% python3 -q
>>> import numpy as np
>>> import numpy.linalg as la
>>> np.set_printoptions(suppress=True, linewidth=160)
>>> def rd(a):
...     return np.round(a, 1) + 0
... 
>>> W0 = np.array([[-2.0, 0.0], [0.0, -1.0]])
>>> gram = W0.T @ W0
>>> np.trace(gram), (W0 ** 2).sum()
(np.float64(5.0), np.float64(5.0))
>>> np.diag(gram)
array([4., 1.])
>>> rd(la.svd(W0, compute_uv=False) ** 2)
array([4., 1.])
>>> gram
array([[4., 0.],
       [0., 1.]])
>>> (W0 @ W0.T).shape
(2, 2)
>>> np.all(la.eigvalsh(W0) > 0)
np.False_
>>> w, V = la.eigh(W0)
>>> rd(la.eigvalsh(W0 + -2 * np.eye(2)))
array([-4., -3.])
>>> rd(la.svd(W0, compute_uv=False))
array([2., 1.])
>>> rd(la.svd(W0, compute_uv=False))
array([2., 1.])
>>> f = np.array([2, 3])
>>> Y = W0 + np.outer(f, np.eye(2)[0])
>>> Y
array([[ 0.,  0.],
       [ 3., -1.]])
>>> Y = np.array([[0, -2], [0, 3], [-2, 0]])
>>> X = np.kron(np.eye(3, dtype=int), Y)
>>> X
array([[ 0, -2,  0,  0,  0,  0],
       [ 0,  3,  0,  0,  0,  0],
       [-2,  0,  0,  0,  0,  0],
       [ 0,  0,  0, -2,  0,  0],
       [ 0,  0,  0,  3,  0,  0],
       [ 0,  0, -2,  0,  0,  0],
       [ 0,  0,  0,  0,  0, -2],
       [ 0,  0,  0,  0,  0,  3],
       [ 0,  0,  0,  0, -2,  0]])
>>> gram = X.T @ X
>>> rd(la.eigvalsh(gram)[::-1])
array([13., 13., 13.,  4.,  4.,  4.])
>>> np.trace(gram), (X ** 2).sum()
(np.int64(51), np.int64(51))
>>> Y = np.c_[X[:, :2] @ np.array([[4, 2], [2, -4]]), np.array([-2, 2, 3, 0, -3, -1, 1, -2, -3])]
>>> Y
array([[ -4,   8,  -2],
       [  6, -12,   2],
       [ -8,  -4,   3],
       [  0,   0,   0],
       [  0,   0,  -3],
       [  0,   0,  -1],
       [  0,   0,   1],
       [  0,   0,  -2],
       [  0,   0,  -3]])
>>> la.matrix_rank(np.c_[X, Y])
np.int64(7)
>>> theta = np.radians(135)
>>> Rm = np.eye(6)
>>> Rm[1, 1] = Rm[5, 5] = np.cos(theta)
>>> Rm[1, 5], Rm[5, 1] = -np.sin(theta), np.sin(theta)
>>> rd(Rm)
array([[ 1. ,  0. ,  0. ,  0. ,  0. ,  0. ],
       [ 0. , -0.7,  0. ,  0. ,  0. , -0.7],
       [ 0. ,  0. ,  1. ,  0. ,  0. ,  0. ],
       [ 0. ,  0. ,  0. ,  1. ,  0. ,  0. ],
       [ 0. ,  0. ,  0. ,  0. ,  1. ,  0. ],
       [ 0. ,  0.7,  0. ,  0. ,  0. , -0.7]])
>>> Y = X @ Rm.T
>>> rd(np.abs(Y - X).max(axis=0))
array([0. , 5.1, 0. , 0. , 0. , 5.1])
>>> np.allclose(la.norm(X, axis=1), la.norm(Y, axis=1))
True
>>> np.allclose(X @ X.T, Y @ Y.T)
True
>>> rd(la.svd(X, compute_uv=False)), rd(la.svd(Y, compute_uv=False))
(array([3.6, 3.6, 3.6, 2. , 2. , 2. ]), array([3.6, 3.6, 3.6, 2. , 2. , 2. ]))
>>> rd(la.det(Rm)), rd(np.trace(Rm))
(np.float64(1.0), np.float64(2.6))
